$ python -q
>>> import numpy as np
>>> from numpy import linalg as LA
>>> np.set_printoptions(suppress=True, linewidth=100)
>>> rd = lambda a: np.round(a, 2) + 0
>>> feats = np.load("w.npy")
>>> rd(feats)
array([[ 13.08,  -0.58,   3.76,  -0.33,  14.64],
       [-12.18,   0.92,  -0.58,  -8.11, -13.59],
       [-12.67,   0.85,  -1.43,  -6.06, -14.14],
       [-11.55,   0.98,   0.25,  -9.99, -12.87],
       [-11.02,   0.08,  -6.27,   9.25, -12.39],
       [  7.79,   0.3 ,   7.19, -14.5 ,   8.8 ],
       [  5.65,  -1.05,  -4.51,  17.55,   6.22],
       [-12.97,   0.77,  -2.23,  -3.98, -14.5 ],
       [ 13.12,  -0.66,   3.17,   1.38,  14.68],
       [  5.96,  -1.06,  -4.35,  17.35,   6.58],
       [-12.94,   0.78,  -2.13,  -4.26, -14.46],
       [-11.79,   0.21,  -5.79,   7.22, -13.24],
       [ 10.66,  -0.03,   6.45, -10.05,  11.99],
       [  2.3 ,  -0.96,  -5.87,  18.79,   2.47],
       [ 13.01,  -0.76,   2.36,   3.64,  14.54],
       [-13.1 ,   0.7 ,  -2.88,  -2.2 , -14.65],
       [ 12.56,  -0.87,   1.21,   6.59,  14.02],
       [ -8.96,   1.07,   2.57, -14.6 ,  -9.94],
       [ -2.5 ,  -0.72,  -7.04,  18.31,  -2.9 ],
       [ -8.07,   1.08,   3.16, -15.61,  -8.94],
       [-10.21,   1.04,   1.59, -12.78, -11.36],
       [ 11.11,  -0.09,   6.23,  -9.05,  12.48],
       [  9.6 ,  -1.06,  -2.09,  13.73,  10.67],
       [ -3.2 ,  -0.67,  -7.14,  18.02,  -3.68],
       [  5.55,   0.5 ,   7.3 , -16.61,   6.31],
       [  1.04,  -0.91,  -6.27,  18.91,   1.06],
       [-12.72,   0.84,  -1.53,  -5.79, -14.2 ],
       [  8.12,   0.27,   7.15, -14.11,   9.16],
       [ -3.17,   0.99,   5.57, -18.61,  -3.44]])
>>> Uu, s, VT = LA.svd(feats)
>>> V = VT[:(s > 1e-8).sum()]
>>> rng = np.random.default_rng(98512)
>>> x0 = feats[7] + 5 * feats[11] + rng.integers(2) * np.eye(5)[4]
>>> rd(x0)
array([-71.94,   1.81, -31.16,  32.12, -80.7 ])
>>> LA.matrix_rank(np.vstack([feats, x0]))
np.int64(2)
>>> rd(LA.norm(x0 - V.T @ V @ x0))
np.float64(0.0)
>>> Ac = feats - feats.mean(axis=0)
>>> Uu, s, VT = LA.svd(Ac, full_matrices=False)
>>> np.searchsorted(np.cumsum(s ** 2) / (s ** 2).sum(), 0.9) + 1
np.int64(2)
>>> rd(s ** 2 / (s ** 2).sum())
array([0.59, 0.41, 0.  , 0.  , 0.  ])
>>> rd(Ac.mean(axis=0))
array([0., 0., 0., 0., 0.])
>>> m1 = np.load("run13.npy")
>>> m1
array([[  0,   0,   0,   0],
       [-27, -27,   9,  18],
       [ 24,  24,  -8, -16],
       [  6,   6,  -2,  -4],
       [-24, -24,   8,  16]])
>>> Uu, s, VT = LA.svd(m1)
>>> V = VT[:(s > 1e-8).sum()]
>>> x0 = m1[3] + 4 * m1[0] + rng.integers(2) * np.eye(4)[2]
>>> x0
array([ 6.,  6., -1., -4.])
>>> rd(np.diag(V.T @ V))
array([0.39, 0.39, 0.04, 0.17])
>>> x0 = np.array([2, 2, -1, -2])
>>> m1 @ x0
array([   0, -153,  136,   34, -136])
>>> LA.norm(m1 @ x0) <= LA.norm(m1, 2) * LA.norm(x0) + 1e-9
np.True_
>>> m1 @ np.ones(4)
array([  0., -27.,  24.,   6., -24.])
>>> m1 @ np.eye(4)[3]
array([  0.,  18., -16.,  -4.,  16.])
>>> m1 @ (2 * x0)
array([   0, -306,  272,   68, -272])
>>> (m1 * x0).sum(axis=1)
array([   0, -153,  136,   34, -136])
>>> (m1 @ x0).argmax()
np.int64(2)
>>> np.sign((m1 @ x0).round(6))
array([ 0, -1,  1,  1, -1])
>>> np.allclose(m1[:-1].T @ LA.lstsq(m1[:-1].T, m1[-1])[0], m1[-1])
True
>>> rd(np.trace(LA.pinv(m1) @ m1))
np.float64(1.0)
>>> rd(m1 @ LA.pinv(m1) @ m1)
array([[  0.,   0.,   0.,   0.],
       [-27., -27.,   9.,  18.],
       [ 24.,  24.,  -8., -16.],
       [  6.,   6.,  -2.,  -4.],
       [-24., -24.,   8.,  16.]])
>>> m1.reshape(-1, 2)
array([[  0,   0],
       [  0,   0],
       [-27, -27],
       [  9,  18],
       [ 24,  24],
       [ -8, -16],
       [  6,   6],
       [ -2,  -4],
       [-24, -24],
       [  8,  16]])
>>> t3 = m1.reshape(5, 2, -1)
>>> t3.sum(axis=1)
array([[  0,   0],
       [-18,  -9],
       [ 16,   8],
       [  4,   2],
       [-16,  -8]])
>>> t3[:, 0]
array([[  0,   0],
       [-27, -27],
       [ 24,  24],
       [  6,   6],
       [-24, -24]])
